In [1]: import numpy as np

In [2]: import numpy.linalg as la

In [3]: np.set_printoptions(precision=2, suppress=True, linewidth=160, floatmode="fixed")

In [4]: data = np.diag(5 * np.array([-1, 2, -1])) + np.array([[3, 3, -2], [-2, 1, -2], [-2, 1, -2]])

In [5]: print(data)
[[-2  3 -2]
 [-2 11 -2]
 [-2  1 -7]]

In [6]: t = np.radians(120)

In [7]: R = np.eye(3)

In [8]: R[2, 2] = R[1, 1] = np.cos(t)

In [9]: R[2, 1], R[1, 2] = -np.sin(t), np.sin(t)

In [10]: print(R)
[[ 1.00  0.00  0.00]
 [ 0.00 -0.50  0.87]
 [ 0.00 -0.87 -0.50]]

In [11]: other = data @ R.T

In [12]: print(np.allclose(la.norm(data, axis=1), la.norm(other, axis=1)))
True

In [13]: print(la.svd(data, compute_uv=False), la.svd(other, compute_uv=False))
[12.41  6.71  0.96] [12.41  6.71  0.96]

In [14]: print(round(float(la.det(R)), 2), np.round(np.trace(R), 2))
1.0 0.0

In [15]: C = np.array([[-3, 1, -2, 1]])

In [16]: rng = np.random.default_rng(95553)

In [17]: mat = rng.normal(size=(30, 1)) @ C + np.array([2, 1, 2, 0])

In [18]: print(mat)
[[ 2.45  0.85  2.30 -0.15]
 [ 3.65  0.45  3.10 -0.55]
 [ 3.06  0.65  2.71 -0.35]
 [ 6.25 -0.42  4.83 -1.42]
 [-0.63  1.88  0.25  0.88]
 [ 3.87  0.38  3.24 -0.62]
 [ 2.59  0.80  2.39 -0.20]
 [ 1.39  1.20  1.60  0.20]
 [ 1.57  1.14  1.72  0.14]
 [-0.03  1.68  0.65  0.68]
 [ 3.40  0.53  2.93 -0.47]
 [-3.14  2.71 -1.43  1.71]
 [ 4.84  0.05  3.89 -0.95]
 [ 6.12 -0.37  4.75 -1.37]
 [ 2.84  0.72  2.56 -0.28]
 [ 0.91  1.36  1.28  0.36]
 [-2.28  2.43 -0.85  1.43]
 [-1.51  2.17 -0.34  1.17]
 [ 2.44  0.85  2.29 -0.15]
 [-1.27  2.09 -0.18  1.09]
 [ 4.12  0.29  3.41 -0.71]
 [ 2.57  0.81  2.38 -0.19]
 [ 0.96  1.35  1.30  0.35]
 [-3.80  2.93 -1.86  1.93]
 [ 6.37 -0.46  4.91 -1.46]
 [ 1.41  1.20  1.60  0.20]
 [-0.52  1.84  0.32  0.84]
 [-3.62  2.87 -1.75  1.87]
 [-0.91  1.97  0.06  0.97]
 [ 4.19  0.27  3.46 -0.73]]

In [19]: left, sig, vt = la.svd(mat)

In [20]: print(np.argmax(sig[:-1] / (sig[1:] + 1e-6)) + 1)
2

In [21]: other = left[:, :2] @ np.diag(sig[:2]) @ vt[:2]

In [22]: print(round(la.norm(mat - other) / la.norm(mat), 2))
0.0

In [23]: print(round(float(np.abs(mat - other).max()), 2))
0.0

In [24]: print(la.matrix_rank(mat, rtol=0.05))
2

In [25]: W1 = np.array([[-1, 2, 2, 2], [-1, 2, -2, -1], [-1, 2, 2, -1], [-2, -1, 1, -2]])

In [26]: beta = np.array([-2, -2, 0, 1])

In [27]: hid = np.maximum(mat @ W1 + beta, 0)

In [28]: print((hid > 0).mean(axis=0))
[0.00 0.77 0.67 0.60]

In [29]: C = np.array([[-2, 0, -3], [3, 0, 3], [0, -3, -1], [2, -1, 2]])

In [30]: print(W1 @ C)
[[12 -8 11]
 [ 6  7  9]
 [ 6 -5  5]
 [-3 -1 -2]]

In [31]: K = np.load("a.npy")

In [32]: print(K)
[[0 0 0 1 0 0 0]
 [0 0 0 0 0 1 0]
 [0 1 0 0 0 0 0]
 [0 0 0 0 1 0 0]
 [0 0 1 0 0 0 0]
 [1 0 0 0 0 0 0]
 [0 0 0 0 0 0 1]]

In [33]: vec = np.array([-2, 3, -5, 3, 3, -1, 1])

In [34]: print(np.round(la.norm(vec), 2), round(float(la.norm(K @ vec)), 2))
7.62 7.62

In [35]: print(np.round(la.det(K), 2))
-1.0

In [36]: print(7 - la.matrix_rank(K - np.eye(7), tol=1e-8))
2

In [37]: print(np.abs(la.eigvals(K)))
[1.00 1.00 1.00 1.00 1.00 1.00 1.00]

In [38]: print(la.inv(K))
[[0.00 0.00 0.00 0.00 0.00 1.00 0.00]
 [0.00 0.00 1.00 0.00 0.00 0.00 0.00]
 [0.00 0.00 0.00 0.00 1.00 0.00 0.00]
 [1.00 0.00 0.00 0.00 0.00 0.00 0.00]
 [0.00 0.00 0.00 1.00 0.00 0.00 0.00]
 [0.00 1.00 0.00 0.00 0.00 0.00 0.00]
 [0.00 0.00 0.00 0.00 0.00 0.00 1.00]]

In [39]: print(np.sort(la.eigvals(K).real))
[-1.00 -0.50 -0.50  0.50  0.50  1.00  1.00]

In [40]: print(round(float(la.norm(K, 1)), 2), round(float(la.norm(K, np.inf)), 2))
1.0 1.0

In [41]: print(K[0] @ K[1])
0

In [42]: print(np.round(la.norm(K[0] - K[1]), 2))
1.41

In [43]: vec = np.array([2, 3, 1, 4, 0, 1, 5])

In [44]: rhs = K @ vec

In [45]: print(rhs)
[4 1 3 0 1 2 5]

In [46]: print(la.solve(K, -2 * rhs))
[ -4.00  -6.00  -2.00  -8.00   0.00  -2.00 -10.00]

In [47]: print(la.solve(K, rhs))
[2.00 3.00 1.00 4.00 0.00 1.00 5.00]

In [48]: print(la.solve(K.T, K[4]))
[0.00 0.00 0.00 0.00 1.00 0.00 0.00]

In [49]: print(la.solve(K, K[:, 6]))
[0.00 0.00 0.00 0.00 0.00 0.00 1.00]
